$ python -q
>>> import numpy as np
>>> import numpy.linalg as la
>>> np.set_printoptions(suppress=True, linewidth=100)
>>> J = np.load("arr.npy")
>>> print(J)
[[2 0 0]
 [0 2 0]
 [0 0 2]]
>>> # triangular, det is the product of the diagonal
>>> vec = np.ones(3)
>>> for _ in range(4):
...     vec = J @ vec
...     vec /= la.norm(vec)
...     print(round(vec @ J @ vec, 2))
... 
2.0
2.0
2.0
2.0
>>> print(vec.round(2))
[0.58 0.58 0.58]
>>> O = J.astype(float).copy()
>>> for j in range(3):
...     O[:, j] -= O[:, :j] @ (O[:, :j].T @ O[:, j])
...     O[:, j] /= la.norm(O[:, j])
... 
>>> print(O.T @ O)
[[1. 0. 0.]
 [0. 1. 0.]
 [0. 0. 1.]]
>>> print(O.T @ J)
[[2. 0. 0.]
 [0. 2. 0.]
 [0. 0. 2.]]
>>> w, V = la.eig(J)
>>> print(w)
[2. 2. 2.]
>>> print(np.round(np.sort(la.eigvals(J.T)), 2))
[2. 2. 2.]
>>> print(np.prod(w))
8.0
>>> print(np.round(np.sort(la.eigvals(J @ J)), 2))
[4. 4. 4.]
>>> w, V = la.eigh(J)
>>> print(V @ np.diag(w) @ V.T)
[[2. 0. 0.]
 [0. 2. 0.]
 [0. 0. 2.]]
>>> print(np.unique(w.round(6) + 0, return_counts=True)[1])
[3]
>>> print(np.round(la.eigvalsh(J @ J), 2))
[4. 4. 4.]
>>> print((w > 1e-8).sum(), (w < -1e-8).sum())
3 0
>>> print(w.sum(), np.trace(J))
6.0 6
>>> out = np.array([[1, 1], [1, -1]])
>>> rng = np.random.default_rng(657)
>>> feats = np.kron(out, np.kron(out, out))[rng.permutation(8)][:3]
>>> print(feats)
[[ 1  1  1  1  1  1  1  1]
 [ 1 -1 -1  1 -1  1  1 -1]
 [ 1  1  1  1 -1 -1 -1 -1]]
>>> # column 2 repeats column 1
>>> print(np.round(la.norm(feats, axis=0), 2))
[1.73 1.73 1.73 1.73 1.73 1.73 1.73 1.73]
>>> print(la.norm(feats, axis=1).argmax())
0
>>> print(np.round(la.norm(feats, 1), 2), np.round(la.norm(feats, np.inf), 2))
3.0 8.0
>>> print(feats[0] @ feats[1])
0
>>> print(round(float(la.norm(feats[0] - feats[1])), 2))
4.0
>>> print(round(la.norm(feats, 2), 2))
2.83
